In [1]: import numpy as np

In [2]: np.set_printoptions(suppress=True, linewidth=160)

In [3]: rnd = lambda a: np.round(a, 3) + 0

In [4]: feats = np.loadtxt("test12.csv", delimiter=",")

In [5]: print(rnd(feats))
[[ 0.966 -0.259  0.   ]
 [ 0.259  0.966  0.   ]
 [ 0.     0.     1.   ]]

In [6]: Y = feats / np.linalg.norm(feats, axis=1, keepdims=True)

In [7]: cov = Y @ Y.T

In [8]: print(np.degrees(np.arccos(np.clip(cov[1, 0], -1, 1))))
90.0

In [9]: x0 = np.array([0, -2, -1])

In [10]: print(rnd(feats @ (2 * x0)))
[ 1.035 -3.864 -2.   ]

In [11]: print(rnd(feats @ x0))
[ 0.518 -1.932 -1.   ]

In [12]: print(np.linalg.norm(feats @ x0) <= np.linalg.norm(feats, 2) * np.linalg.norm(x0) + 1e-9)
True

In [13]: print(rnd((feats * x0).sum(axis=1)))
[ 0.518 -1.932 -1.   ]

In [14]: print(feats @ np.eye(3)[2])
[0. 0. 1.]

In [15]: print((feats @ x0).argmax())
0

In [16]: q = feats.astype(float).copy()

In [17]: for j in range(3):
    ...:     q[:, j] -= q[:, :j] @ (q[:, :j].T @ q[:, j])
    ...:     q[:, j] /= np.linalg.norm(q[:, j])
    ...: 

In [18]: print(rnd(q))
[[ 0.966 -0.259  0.   ]
 [ 0.259  0.966  0.   ]
 [ 0.     0.     1.   ]]

In [19]: print(rnd(q.T @ q))
[[1. 0. 0.]
 [0. 1. 0.]
 [0. 0. 1.]]

In [20]: rng = np.random.default_rng(64639)

In [21]: lab = rng.permutation(3)

In [22]: print(lab)
[1 2 0]

In [23]: Y = feats[lab][:, lab]

In [24]: print(rnd(np.diag(Y)))
[0.966 1.    0.966]

In [25]: print(rnd(Y))
[[ 0.966  0.     0.259]
 [ 0.     1.     0.   ]
 [-0.259  0.     0.966]]

In [26]: print(np.flatnonzero(np.linalg.matrix_power((feats != 0) + (feats.T != 0) + np.eye(3), 3)[2]))
[2]

In [27]: print(rnd(np.sort(np.linalg.eigvals(feats).real)))
[0.966 0.966 1.   ]

In [28]: J = np.load("w.npy")

In [29]: print(J)
[[ 0  2 -4  3]
 [-2  0  0  5]
 [ 4  0  0 -2]
 [-3 -5  2  0]]

In [30]: # antisymmetric, zero diagonal

In [31]: x0 = np.array([-3, -1, -5, 8])

In [32]: print(rnd(np.linalg.eigvals(J).real))
[0. 0. 0. 0.]

In [33]: q = np.linalg.solve(np.eye(4) - J, np.eye(4) + J)

In [34]: print(rnd(np.linalg.det(q)))
1.0

In [35]: u = np.array([4, 0])

In [36]: print(np.array([np.convolve(row, u, "same") for row in J]))
[[  0   8 -16  12]
 [ -8   0   0  20]
 [ 16   0   0  -8]
 [-12 -20   8   0]]

In [37]: print(np.convolve(J[1], u))
[-8  0  0 20  0]

In [38]: print(np.polyval(u, J[1]))
[-8  0  0 20]

In [39]: print(rnd(np.linalg.det(J[::-1])))
256.0

In [40]: print(rnd(np.linalg.det(2 * J)), rnd(np.linalg.det(J)))
4096.0 256.0

In [41]: print(np.einsum("ii->", J))
0

In [42]: print(rnd(np.linalg.eigvals(J)))
[0.+7.293j 0.-7.293j 0.+2.194j 0.-2.194j]

In [43]: print(rnd(np.poly(J)))
[  1.   0.  58.   0. 256.]

In [44]: lab = rng.permutation(4)

In [45]: Y = J[:, lab] * rng.choice([-1, 1], 4)

In [46]: print(Y)
[[ 4  2  3  0]
 [ 0  0  5 -2]
 [ 0  0 -2  4]
 [-2 -5  0 -3]]

In [47]: U, _, vt = np.linalg.svd(J.T @ Y)

In [48]: print(lab)
[2 1 3 0]

In [49]: print(rnd(np.linalg.lstsq(J, Y)[0]))
[[ 0.  0.  0.  1.]
 [ 0.  1.  0.  0.]
 [-1.  0.  0.  0.]
 [ 0.  0.  1.  0.]]

In [50]: x0 = np.array([1, 0, 0, 1])

In [51]: target = J @ x0

In [52]: coef, lr = np.zeros(4), 1 / np.linalg.norm(J, 2) ** 2

In [53]: for i in range(150):
    ...:     coef -= lr * J.T @ (J @ coef - target)
    ...:     if i % 50 == 0: print(i, round(np.linalg.norm(J @ coef - target), 3))
    ...: 
0 2.491
50 0.022
100 0.0

In [54]: print(rnd(np.linalg.cond(J)))
3.324

In [55]: K = np.load("layer13.npy")

In [56]: print(K)
[[ 0  1 -1  1  0]
 [ 0  0  0  0  0]
 [ 0 -1  1 -1  0]
 [ 0 -2  2 -2  0]
 [ 0 -1  1 -1  0]
 [ 0 -1  1 -1  0]]

In [57]: # rows and columns are dependent

In [58]: U, sigma, vt = np.linalg.svd(K)

In [59]: print(np.argmax(sigma[:-1] / (sigma[1:] + 1e-6)) + 1)
1

In [60]: Y = U[:, :1] @ np.diag(sigma[:1]) @ vt[:1]

In [61]: print(rnd(np.abs(K - Y).max()))
0.0

In [62]: M = np.load("x.npy")

In [63]: print(rnd(M))
[[0.5   0.    0.333 0.167]
 [0.25  0.25  0.25  0.25 ]
 [0.286 0.286 0.429 0.   ]
 [0.143 0.286 0.286 0.286]]

In [64]: print(np.linalg.norm(M, axis=1).argmax())
0

In [65]: print(rnd(np.linalg.norm(M, axis=1)))
[0.624 0.5   0.589 0.515]

In [66]: print(rnd(np.linalg.norm(M[1] - M[2])))
0.311

In [67]: print(M[1] @ M[2])
0.25

In [68]: print(rnd(np.linalg.norm(M, axis=0)))
[0.644 0.475 0.663 0.415]

In [69]: print(rnd(np.linalg.norm(M) ** 2 / np.linalg.norm(M, 2) ** 2))
1.174

In [70]: print(rnd(np.linalg.norm(M, 1)), rnd(np.linalg.norm(M, np.inf)))
1.298 1.0

In [71]: arr = np.loadtxt("block4.csv", delimiter=",")

In [72]: print(arr)
[[ 0.023  3.143 -1.243 -0.357]
 [-0.341  0.835 -0.009  0.052]
 [ 0.222 -0.864  0.092  0.048]
 [-0.302  2.615 -0.63  -0.273]
 [-0.046  3.165 -1.291 -0.424]
 [ 0.878 -1.226 -0.47  -0.123]
 [ 0.804 -1.082 -0.716 -0.059]
 [-0.695  1.727 -0.072  0.173]
 [-0.753 -0.414  1.283  0.336]
 [ 1.272 -0.544 -1.262 -0.312]
 [ 0.932  0.268 -1.17  -0.569]
 [ 0.321  2.285 -1.377 -0.473]
 [-0.239 -2.325  1.147  0.597]
 [-0.312 -0.847  0.53   0.292]
 [-0.081  2.608 -0.614 -0.239]
 [-0.03  -1.602  0.478  0.18 ]
 [ 0.517 -0.406 -0.668 -0.287]
 [-0.617 -1.489  1.211  0.452]
 [ 0.361  0.57  -0.531 -0.093]
 [ 0.899 -1.002 -0.656 -0.044]
 [-0.614 -1.521  1.284  0.345]
 [-0.701  0.228  0.729  0.111]
 [-0.075  3.056 -0.974 -0.647]
 [ 0.197  0.624 -0.64  -0.229]]

In [73]: Y = np.array([[2, -3, -3], [-3, -3, 0], [-2, 3, 3], [-2, 1, 3]])

In [74]: print(np.einsum("ij,ij->i", J, J))
[29 29 20 38]

In [75]: print(np.linalg.matrix_rank(J @ Y))
3

In [76]: print(np.linalg.matrix_rank(np.vstack([J, Y.T])))
4

In [77]: print(Y.T @ J.T)
[[ -4 -14  12   5]
 [-15  11 -14  30]
 [ -3  21 -18  15]]

In [78]: print(np.einsum("ij->j", J))
[-1 -3 -2  6]

In [79]: print(np.einsum("ik,kj->ij", J, Y))
[[ -4 -15  -3]
 [-14  11  21]
 [ 12 -14 -18]
 [  5  30  15]]
